$ python -q
>>> import numpy as np
>>> np.set_printoptions(precision=3, suppress=True, linewidth=140, legacy="1.25")
>>> W0 = np.loadtxt("layer11.csv", delimiter=",")
>>> W0
array([[-0.175, -0.341,  0.016, -0.054, -0.299,  0.812],
       [ 0.116, -0.078, -0.016, -0.812,  0.468,  0.022],
       [ 0.087, -0.14 , -0.014,  0.089, -0.378, -0.253],
       [-0.465,  0.572, -0.372, -0.05 ,  0.088,  0.299],
       [ 0.087,  0.187, -0.678, -0.199, -0.401, -0.206],
       [-0.175, -0.636, -0.581,  0.234,  0.374, -0.08 ],
       [-0.175,  0.247,  0.063,  0.426,  0.454, -0.019],
       [-0.814, -0.176,  0.244, -0.229, -0.18 , -0.37 ]])
>>> def softmax(z):
...     e = np.exp(z - z.max(axis=-1, keepdims=True))
...     return e / e.sum(axis=-1, keepdims=True)
... 
>>> softmax(W0).sum(axis=1)
array([1., 1., 1., 1., 1., 1., 1., 1.])
>>> softmax(W0[2])
array([0.198, 0.158, 0.179, 0.199, 0.125, 0.141])
>>> softmax(W0[2] + -3)
array([0.198, 0.158, 0.179, 0.199, 0.125, 0.141])
>>> S = W0 @ W0.T / np.sqrt(6)
>>> softmax(S)[2] @ W0
array([-0.186, -0.053, -0.17 , -0.071, -0.004,  0.013])
>>> J = np.loadtxt("out4.csv", delimiter=",")
>>> J
array([[ 1.8  ,  0.133, -0.734, -0.194,  0.406],
       [ 0.338,  1.24 ,  1.222,  0.678,  0.629],
       [ 0.563, -0.822,  1.373, -1.034, -0.235],
       [-0.113, -1.194,  0.111,  0.711,  1.43 ],
       [ 0.563, -0.588,  0.265,  1.389, -1.157]])
>>> vec = np.array([1, 2, 1, 0, 1])
>>> J * vec
array([[ 1.8  ,  0.267, -0.734, -0.   ,  0.406],
       [ 0.338,  2.479,  1.222,  0.   ,  0.629],
       [ 0.563, -1.643,  1.373, -0.   , -0.235],
       [-0.113, -2.387,  0.111,  0.   ,  1.43 ],
       [ 0.563, -1.175,  0.265,  0.   , -1.157]])
>>> (J @ vec).argmax()
1
>>> J @ np.ones(5)
array([ 1.412,  4.107, -0.155,  0.946,  0.472])
>>> np.linalg.norm(J @ vec) <= np.linalg.norm(J, 2) * np.linalg.norm(vec) + 1e-9
True
>>> J @ (2 * vec)
array([ 3.478,  9.336,  0.114, -1.917, -3.009])
>>> np.einsum("ij,j->i", J, vec)
array([ 1.739,  4.668,  0.057, -0.958, -1.504])
>>> vec = np.array([2, 0, -1, 0, 1])
>>> y = J @ vec
>>> c, lr = np.zeros(5), 1 / np.linalg.norm(J, 2) ** 2
>>> for i in range(300):
...     c -= lr * J.T @ (J @ c - y)
...     if i % 50 == 0: print(i, round(np.linalg.norm(J @ c - y), 3))
... 
0 0.0
50 0.0
100 0.0
150 0.0
200 0.0
250 0.0
>>> c.round(3) + 0
array([ 2.,  0., -1.,  0.,  1.])
>>> round(np.linalg.cond(J), 3)
1.0
>>> Q, r_ = np.linalg.qr(J)
>>> np.abs(np.diag(r_))
array([2., 2., 2., 2., 2.])
>>> np.allclose(r_.T @ r_, J.T @ J)
True
>>> rng = np.random.default_rng(29538)
>>> out = J + rng.integers(-2, 3, (5, 1)) @ rng.integers(-2, 3, (1, 5))
>>> out
array([[ 2.8  , -0.867,  0.266,  0.806,  0.406],
       [-0.662,  2.24 ,  0.222, -0.322,  0.629],
       [ 1.563, -1.822,  2.373, -0.034, -0.235],
       [ 0.887, -2.194,  1.111,  1.711,  1.43 ],
       [ 1.563, -1.588,  1.265,  2.389, -1.157]])
>>> np.linalg.matrix_rank(out - J, tol=1e-8)
1
>>> out - J
array([[ 1., -1.,  1.,  1.,  0.],
       [-1.,  1., -1., -1.,  0.],
       [ 1., -1.,  1.,  1.,  0.],
       [ 1., -1.,  1.,  1.,  0.],
       [ 1., -1.,  1.,  1.,  0.]])
>>> K = np.load("a.npy")
>>> K
array([[1.   , 0.9  , 0.81 , 0.729, 0.656, 0.59 , 0.531, 0.478, 0.43 , 0.387, 0.349, 0.314, 0.282, 0.254],
       [0.9  , 1.   , 0.9  , 0.81 , 0.729, 0.656, 0.59 , 0.531, 0.478, 0.43 , 0.387, 0.349, 0.314, 0.282],
       [0.81 , 0.9  , 1.   , 0.9  , 0.81 , 0.729, 0.656, 0.59 , 0.531, 0.478, 0.43 , 0.387, 0.349, 0.314],
       [0.729, 0.81 , 0.9  , 1.   , 0.9  , 0.81 , 0.729, 0.656, 0.59 , 0.531, 0.478, 0.43 , 0.387, 0.349],
       [0.656, 0.729, 0.81 , 0.9  , 1.   , 0.9  , 0.81 , 0.729, 0.656, 0.59 , 0.531, 0.478, 0.43 , 0.387],
       [0.59 , 0.656, 0.729, 0.81 , 0.9  , 1.   , 0.9  , 0.81 , 0.729, 0.656, 0.59 , 0.531, 0.478, 0.43 ],
       [0.531, 0.59 , 0.656, 0.729, 0.81 , 0.9  , 1.   , 0.9  , 0.81 , 0.729, 0.656, 0.59 , 0.531, 0.478],
       [0.478, 0.531, 0.59 , 0.656, 0.729, 0.81 , 0.9  , 1.   , 0.9  , 0.81 , 0.729, 0.656, 0.59 , 0.531],
       [0.43 , 0.478, 0.531, 0.59 , 0.656, 0.729, 0.81 , 0.9  , 1.   , 0.9  , 0.81 , 0.729, 0.656, 0.59 ],
       [0.387, 0.43 , 0.478, 0.531, 0.59 , 0.656, 0.729, 0.81 , 0.9  , 1.   , 0.9  , 0.81 , 0.729, 0.656],
       [0.349, 0.387, 0.43 , 0.478, 0.531, 0.59 , 0.656, 0.729, 0.81 , 0.9  , 1.   , 0.9  , 0.81 , 0.729],
       [0.314, 0.349, 0.387, 0.43 , 0.478, 0.531, 0.59 , 0.656, 0.729, 0.81 , 0.9  , 1.   , 0.9  , 0.81 ],
       [0.282, 0.314, 0.349, 0.387, 0.43 , 0.478, 0.531, 0.59 , 0.656, 0.729, 0.81 , 0.9  , 1.   , 0.9  ],
       [0.254, 0.282, 0.314, 0.349, 0.387, 0.43 , 0.478, 0.531, 0.59 , 0.656, 0.729, 0.81 , 0.9  , 1.   ]])
>>> # equal to its transpose
>>> Q, r_ = np.linalg.qr(K)
>>> np.abs(np.diag(r_))
array([2.233, 0.189, 0.188, 0.188, 0.188, 0.187, 0.186, 0.185, 0.183, 0.181, 0.178, 0.172, 0.163, 0.141])
>>> np.allclose(r_.T @ r_, K.T @ K)
True
>>> low = np.linalg.cholesky(K)
>>> np.diag(low) ** 2
array([1.  , 0.19, 0.19, 0.19, 0.19, 0.19, 0.19, 0.19, 0.19, 0.19, 0.19, 0.19, 0.19, 0.19])
>>> round(float(np.prod(np.diag(low)) ** 2), 3), np.round(np.linalg.det(K), 3)
(0.0, 0.0)
>>> np.linalg.eigvalsh(K).min() > 0
True
>>> data = np.loadtxt("x.csv", delimiter=",")
>>> data
array([[-0.12, -2.16,  2.04, -0.36,  0.  ,  0.12],
       [ 0.02,  0.36, -0.34,  0.06,  0.  , -0.02],
       [ 0.18,  3.24, -3.06,  0.54,  0.  , -0.18],
       [-0.09, -1.62,  1.53, -0.27,  0.  ,  0.09],
       [-0.01, -0.18,  0.17, -0.03,  0.  ,  0.01],
       [-0.09, -1.62,  1.53, -0.27,  0.  ,  0.09],
       [ 0.04,  0.72, -0.68,  0.12,  0.  , -0.04],
       [-0.15, -2.7 ,  2.55, -0.45,  0.  ,  0.15],
       [-0.2 , -3.6 ,  3.4 , -0.6 ,  0.  ,  0.2 ],
       [ 0.07,  1.26, -1.19,  0.21,  0.  , -0.07],
       [ 0.06,  1.08, -1.02,  0.18,  0.  , -0.06]])
>>> # rows 3 and 5 are equal
>>> Uu, sv, Vt = np.linalg.svd(data)
>>> np.argmax(sv[:-1] / (sv[1:] + 1e-6)) + 1
1
>>> out = Uu[:, :1] @ np.diag(sv[:1]) @ Vt[:1]
>>> out
array([[-0.12, -2.16,  2.04, -0.36,  0.  ,  0.12],
       [ 0.02,  0.36, -0.34,  0.06,  0.  , -0.02],
       [ 0.18,  3.24, -3.06,  0.54,  0.  , -0.18],
       [-0.09, -1.62,  1.53, -0.27,  0.  ,  0.09],
       [-0.01, -0.18,  0.17, -0.03,  0.  ,  0.01],
       [-0.09, -1.62,  1.53, -0.27,  0.  ,  0.09],
       [ 0.04,  0.72, -0.68,  0.12,  0.  , -0.04],
       [-0.15, -2.7 ,  2.55, -0.45,  0.  ,  0.15],
       [-0.2 , -3.6 ,  3.4 , -0.6 ,  0.  ,  0.2 ],
       [ 0.07,  1.26, -1.19,  0.21,  0.  , -0.07],
       [ 0.06,  1.08, -1.02,  0.18,  0.  , -0.06]])
>>> out = data + rng.integers(-2, 3, (11, 1)) @ rng.integers(-2, 3, (1, 6))
>>> out
array([[-0.12, -0.16,  2.04, -0.36,  4.  ,  4.12],
       [ 0.02,  2.36, -0.34,  0.06,  4.  ,  3.98],
       [ 0.18,  5.24, -3.06,  0.54,  4.  ,  3.82],
       [-0.09, -3.62,  1.53, -0.27, -4.  , -3.91],
       [-0.01, -1.18,  0.17, -0.03, -2.  , -1.99],
       [-0.09, -0.62,  1.53, -0.27,  2.  ,  2.09],
       [ 0.04,  1.72, -0.68,  0.12,  2.  ,  1.96],
       [-0.15, -3.7 ,  2.55, -0.45, -2.  , -1.85],
       [-0.2 , -4.6 ,  3.4 , -0.6 , -2.  , -1.8 ],
       [ 0.07,  2.26, -1.19,  0.21,  2.  ,  1.93],
       [ 0.06,  2.08, -1.02,  0.18,  2.  ,  1.94]])
>>> np.abs(out - data).sum(axis=1)
array([10., 10., 10., 10.,  5.,  5.,  5.,  5.,  5.,  5.,  5.])
>>> out - data
array([[ 0.,  2.,  0.,  0.,  4.,  4.],
       [ 0.,  2.,  0.,  0.,  4.,  4.],
       [ 0.,  2.,  0.,  0.,  4.,  4.],
       [ 0., -2.,  0.,  0., -4., -4.],
       [ 0., -1.,  0.,  0., -2., -2.],
       [ 0.,  1.,  0.,  0.,  2.,  2.],
       [ 0.,  1.,  0.,  0.,  2.,  2.],
       [ 0., -1.,  0.,  0., -2., -2.],
       [ 0., -1.,  0.,  0., -2., -2.],
       [ 0.,  1.,  0.,  0.,  2.,  2.],
       [ 0.,  1.,  0.,  0.,  2.,  2.]])
>>> r = np.linalg.matrix_rank(out)
>>> r
2
>>> N = np.linalg.svd(out)[2][r:].T
>>> np.allclose(out @ N, 0)
True
>>> [int(np.linalg.matrix_rank(np.delete(out, i, axis=0))) for i in range(11)]
[2, 2, 2, 2, 2, 2, 2, 2, 2, 2, 2]
>>> N.shape
(6, 4)
>>> [int(np.linalg.matrix_rank(out[:i])) for i in range(1, len(out) + 1)]
[1, 2, 2, 2, 2, 2, 2, 2, 2, 2, 2]
>>> np.linalg.matrix_rank(out.T @ out), np.linalg.matrix_rank(out @ out.T)
(2, 2)
>>> [int(np.linalg.matrix_rank(out[:, :j + 1])) for j in range(6)]
[1, 2, 2, 2, 2, 2]
>>> r = np.linalg.matrix_rank(data)
>>> r
1
>>> N = np.linalg.svd(data)[2][r:].T
>>> np.linalg.matrix_rank(data.T @ data), np.linalg.matrix_rank(data @ data.T)
(1, 1)
>>> [int(np.linalg.matrix_rank(data[:i])) for i in range(1, len(data) + 1)]
[1, 1, 1, 1, 1, 1, 1, 1, 1, 1, 1]
>>> f, v = J[4], J[3]
>>> f @ f
4.0
>>> p = (f @ v) / (f @ f) * f
>>> round(np.linalg.norm(f + v) ** 2 + np.linalg.norm(f - v) ** 2, 3)
16.0
>>> np.linalg.matrix_rank(np.outer(f, v))
1
>>> v - p
array([-0.113, -1.194,  0.111,  0.711,  1.43 ])
>>> X = np.loadtxt("sample16.csv", delimiter=",")
>>> X
array([[ 0.992, -0.025, -0.008,  0.008, -0.057,  0.025, -0.008, -0.008, -0.041, -0.057, -0.057, -0.057],
       [-0.025,  0.926, -0.025,  0.025, -0.172,  0.074, -0.025, -0.025, -0.123, -0.172, -0.172, -0.172],
       [-0.008, -0.025,  0.992,  0.008, -0.057,  0.025, -0.008, -0.008, -0.041, -0.057, -0.057, -0.057],
       [ 0.008,  0.025,  0.008,  0.992,  0.057, -0.025,  0.008,  0.008,  0.041,  0.057,  0.057,  0.057],
       [-0.057, -0.172, -0.057,  0.057,  0.598,  0.172, -0.057, -0.057, -0.287, -0.402, -0.402, -0.402],
       [ 0.025,  0.074,  0.025, -0.025,  0.172,  0.926,  0.025,  0.025,  0.123,  0.172,  0.172,  0.172],
       [-0.008, -0.025, -0.008,  0.008, -0.057,  0.025,  0.992, -0.008, -0.041, -0.057, -0.057, -0.057],
       [-0.008, -0.025, -0.008,  0.008, -0.057,  0.025, -0.008,  0.992, -0.041, -0.057, -0.057, -0.057],
       [-0.041, -0.123, -0.041,  0.041, -0.287,  0.123, -0.041, -0.041,  0.795, -0.287, -0.287, -0.287],
       [-0.057, -0.172, -0.057,  0.057, -0.402,  0.172, -0.057, -0.057, -0.287,  0.598, -0.402, -0.402],
       [-0.057, -0.172, -0.057,  0.057, -0.402,  0.172, -0.057, -0.057, -0.287, -0.402,  0.598, -0.402],
       [-0.057, -0.172, -0.057,  0.057, -0.402,  0.172, -0.057, -0.057, -0.287, -0.402, -0.402,  0.598]])
>>> # keeps lengths
>>> out = np.linalg.invert(X)
Traceback (most recent call last):
  File "<python-input-77>", line 1, in <module>
    out = np.linalg.invert(X)
          ^^^^^^^^^^^^^^^^
AttributeError: module 'numpy.linalg' has no attribute 'invert'
>>> out = np.linalg.inv(X)
>>> round(float(np.linalg.cond(X)), 3)
1.0
>>> np.linalg.inv(out)
array([[ 0.992, -0.025, -0.008,  0.008, -0.057,  0.025, -0.008, -0.008, -0.041, -0.057, -0.057, -0.057],
       [-0.025,  0.926, -0.025,  0.025, -0.172,  0.074, -0.025, -0.025, -0.123, -0.172, -0.172, -0.172],
       [-0.008, -0.025,  0.992,  0.008, -0.057,  0.025, -0.008, -0.008, -0.041, -0.057, -0.057, -0.057],
       [ 0.008,  0.025,  0.008,  0.992,  0.057, -0.025,  0.008,  0.008,  0.041,  0.057,  0.057,  0.057],
       [-0.057, -0.172, -0.057,  0.057,  0.598,  0.172, -0.057, -0.057, -0.287, -0.402, -0.402, -0.402],
       [ 0.025,  0.074,  0.025, -0.025,  0.172,  0.926,  0.025,  0.025,  0.123,  0.172,  0.172,  0.172],
       [-0.008, -0.025, -0.008,  0.008, -0.057,  0.025,  0.992, -0.008, -0.041, -0.057, -0.057, -0.057],
       [-0.008, -0.025, -0.008,  0.008, -0.057,  0.025, -0.008,  0.992, -0.041, -0.057, -0.057, -0.057],
       [-0.041, -0.123, -0.041,  0.041, -0.287,  0.123, -0.041, -0.041,  0.795, -0.287, -0.287, -0.287],
       [-0.057, -0.172, -0.057,  0.057, -0.402,  0.172, -0.057, -0.057, -0.287,  0.598, -0.402, -0.402],
       [-0.057, -0.172, -0.057,  0.057, -0.402,  0.172, -0.057, -0.057, -0.287, -0.402,  0.598, -0.402],
       [-0.057, -0.172, -0.057,  0.057, -0.402,  0.172, -0.057, -0.057, -0.287, -0.402, -0.402,  0.598]])
>>> np.linalg.det(X) * out
array([[-0.992,  0.025,  0.008, -0.008,  0.057, -0.025,  0.008,  0.008,  0.041,  0.057,  0.057,  0.057],
       [ 0.025, -0.926,  0.025, -0.025,  0.172, -0.074,  0.025,  0.025,  0.123,  0.172,  0.172,  0.172],
       [ 0.008,  0.025, -0.992, -0.008,  0.057, -0.025,  0.008,  0.008,  0.041,  0.057,  0.057,  0.057],
       [-0.008, -0.025, -0.008, -0.992, -0.057,  0.025, -0.008, -0.008, -0.041, -0.057, -0.057, -0.057],
       [ 0.057,  0.172,  0.057, -0.057, -0.598, -0.172,  0.057,  0.057,  0.287,  0.402,  0.402,  0.402],
       [-0.025, -0.074, -0.025,  0.025, -0.172, -0.926, -0.025, -0.025, -0.123, -0.172, -0.172, -0.172],
       [ 0.008,  0.025,  0.008, -0.008,  0.057, -0.025, -0.992,  0.008,  0.041,  0.057,  0.057,  0.057],
       [ 0.008,  0.025,  0.008, -0.008,  0.057, -0.025,  0.008, -0.992,  0.041,  0.057,  0.057,  0.057],
       [ 0.041,  0.123,  0.041, -0.041,  0.287, -0.123,  0.041,  0.041, -0.795,  0.287,  0.287,  0.287],
       [ 0.057,  0.172,  0.057, -0.057,  0.402, -0.172,  0.057,  0.057,  0.287, -0.598,  0.402,  0.402],
       [ 0.057,  0.172,  0.057, -0.057,  0.402, -0.172,  0.057,  0.057,  0.287,  0.402, -0.598,  0.402],
       [ 0.057,  0.172,  0.057, -0.057,  0.402, -0.172,  0.057,  0.057,  0.287,  0.402,  0.402, -0.598]])
>>> (np.abs(out) > 1e-9).astype(int)
array([[1, 1, 1, 1, 1, 1, 1, 1, 1, 1, 1, 1],
       [1, 1, 1, 1, 1, 1, 1, 1, 1, 1, 1, 1],
       [1, 1, 1, 1, 1, 1, 1, 1, 1, 1, 1, 1],
       [1, 1, 1, 1, 1, 1, 1, 1, 1, 1, 1, 1],
       [1, 1, 1, 1, 1, 1, 1, 1, 1, 1, 1, 1],
       [1, 1, 1, 1, 1, 1, 1, 1, 1, 1, 1, 1],
       [1, 1, 1, 1, 1, 1, 1, 1, 1, 1, 1, 1],
       [1, 1, 1, 1, 1, 1, 1, 1, 1, 1, 1, 1],
       [1, 1, 1, 1, 1, 1, 1, 1, 1, 1, 1, 1],
       [1, 1, 1, 1, 1, 1, 1, 1, 1, 1, 1, 1],
       [1, 1, 1, 1, 1, 1, 1, 1, 1, 1, 1, 1],
       [1, 1, 1, 1, 1, 1, 1, 1, 1, 1, 1, 1]])
>>> np.allclose(out, X.T)
True
>>> np.round(np.linalg.slogdet(X)[0], 3)
-1.0
>>> A = np.loadtxt("mat.csv", delimiter=",")
>>> A
array([[  4.612,   4.819,   2.708,  -5.575,   9.462,  -2.649],
       [ -7.104,   2.006,  -1.023,   3.301,   0.056,  -2.946],
       [-12.787,   2.108,  -0.62 ,  -1.894,   2.37 , -10.062],
       [ -8.587,  10.212,  -4.325,  -1.905,  -5.924,  -2.854],
       [  3.768,  -5.728,  -9.843,  -7.815,  -2.185, -12.196],
       [-13.666,  -0.764,  -2.252,   1.058,  -7.123,  -2.022],
       [  3.815,   4.862,  -2.574,  -9.532,   0.949,   6.893],
       [  8.309,   3.738,   0.015,   7.201,  -2.73 ,  -1.712],
       [ -1.672,  -0.603,   5.164, -10.171,  -5.181,   4.798],
       [ 10.307,   2.194,  -3.588,   8.713,  -1.009,  -1.045],
       [  0.183,   2.38 , -10.262,  -7.026,  -0.971,  -0.735],
       [ -6.277,  -0.394,  12.171,  -7.721, -14.196,  -4.713],
       [  1.06 ,  -8.244,   2.871,  10.478,   1.594, -15.309],
       [ -1.697,  -3.873,   6.855,   6.506,  -8.598,  -8.359],
       [  6.548,   3.905,   3.575,   1.222,  -4.638,   6.222],
       [ 10.19 , -12.489,   5.28 ,  -5.555,  -4.405,   8.662],
       [  5.845,  -2.864, -15.186,  -5.829,   3.073,   0.471],
       [ -0.793,   1.136, -14.244,   6.726,   5.381,  -0.232],
       [-10.617,   0.467,  -4.061,  -7.587,  -8.669,  -1.426],
       [ -2.045,  -9.649,   7.266,   3.829,  -3.716,   2.741],
       [ -0.904,   0.513,   5.366,  -0.56 , -10.758,   4.752],
       [  1.845,   0.279,   9.746,  -2.31 ,  -8.318,   3.572],
       [  1.837,  -4.246,   2.867,   4.4  ,  -1.616,   3.182],
       [-21.582,  -3.334,  -5.185,   1.29 ,  -0.311,  12.487],
       [ -3.872,   1.462,   3.039,  -2.272,   2.235,  11.277],
       [ -0.997, -18.417,  -4.667,  -6.142,  10.673,  -1.59 ],
       [ -4.023,  14.396,  -0.717,  -0.378,  -5.838,  -8.101],
       [ 11.635,   8.451,  -1.487,   8.566,   7.522,   1.414],
       [  2.673,  -0.575,   6.819,  -5.985,  -1.288,  -0.005],
       [ 13.281,  -3.605,   3.571,   1.909,  18.032,   5.382]])
>>> Uu, sv, Vt = np.linalg.svd(A, full_matrices=False)
>>> np.abs(Uu[:, 0]).round(6).argmax()
29
>>> np.round(Vt @ Vt.T, 3) + 0
array([[1., 0., 0., 0., 0., 0.],
       [0., 1., 0., 0., 0., 0.],
       [0., 0., 1., 0., 0., 0.],
       [0., 0., 0., 1., 0., 0.],
       [0., 0., 0., 0., 1., 0.],
       [0., 0., 0., 0., 0., 1.]])
>>> np.allclose(Uu * sv @ Vt, A)
True
>>> (sv > 1e-8).sum()
6
>>> sv / sv[0]
array([1.   , 0.826, 0.761, 0.705, 0.621, 0.48 ])
>>> np.round(Uu.T @ Uu, 3) + 0
array([[1., 0., 0., 0., 0., 0.],
       [0., 1., 0., 0., 0., 0.],
       [0., 0., 1., 0., 0., 0.],
       [0., 0., 0., 1., 0., 0.],
       [0., 0., 0., 0., 1., 0.],
       [0., 0., 0., 0., 0., 1.]])
